$ python3 -q
>>> import numpy as np
>>> np.set_printoptions(precision=2, suppress=True, linewidth=200, floatmode="fixed")
>>> def rnd(a):
...     return np.round(a, 2) + 0
... 
>>> X = np.load("w.npy")
>>> X
array([[-3, -2, -1,  0,  1],
       [ 2,  3,  4,  5,  6],
       [ 7,  8,  9, 10, 11],
       [12, 13, 14, 15, 16]])
>>> # rank 2
>>> np.linalg.cond(X) > 100
np.True_
>>> rnd(np.linalg.norm(X, 2) / np.linalg.norm(X))
np.float64(0.99)
>>> rng = np.random.default_rng(894735)
>>> E = np.array([[5, -3, 1],
...     [4, -3, 2],
...     [1, 3, -4],
...     [2, -1, 3],
...     [2, -1, -2],
...     [-2, -2, -4],
...     [4, 0, 4],
...     [-3, 0, -1],
...     [0, -5, -2],
...     [1, -3, -5],
...     [3, 2, 2]]) * (rng.random((11, 3)) < 0.3)
>>> E
array([[ 5,  0,  0],
       [ 4,  0,  0],
       [ 1,  0,  0],
       [ 0,  0,  3],
       [ 0, -1,  0],
       [-2,  0, -4],
       [ 4,  0,  0],
       [ 0,  0,  0],
       [ 0,  0,  0],
       [ 0, -3,  0],
       [ 0,  0,  0]])
>>> # rows 1 and 6 are equal
>>> Ac = E - E.mean(axis=0)
>>> left, sv, VT = np.linalg.svd(Ac, full_matrices=False)
>>> (np.sign(left[:, 0]) == np.sign(left[0, 0])).astype(int)
array([1, 1, 0, 0, 0, 0, 1, 0, 0, 0, 0])
>>> rnd(np.abs(VT[-1]))
array([0.12, 0.99, 0.09])
>>> other = np.c_[E[:, :1] @ np.array([[-9]]), np.array([-5, -6, 2, -9, -3, -6, -7, 0, -8, 6, 9])]
>>> other
array([[-45,  -5],
       [-36,  -6],
       [ -9,   2],
       [  0,  -9],
       [  0,  -3],
       [ 18,  -6],
       [-36,  -7],
       [  0,   0],
       [  0,  -8],
       [  0,   6],
       [  0,   9]])
>>> rnd(np.linalg.norm(np.linalg.qr(E)[0].T @ other, axis=0) ** 2 / ((other ** 2).sum(axis=0) + 1e-12))
array([1.00, 0.21])
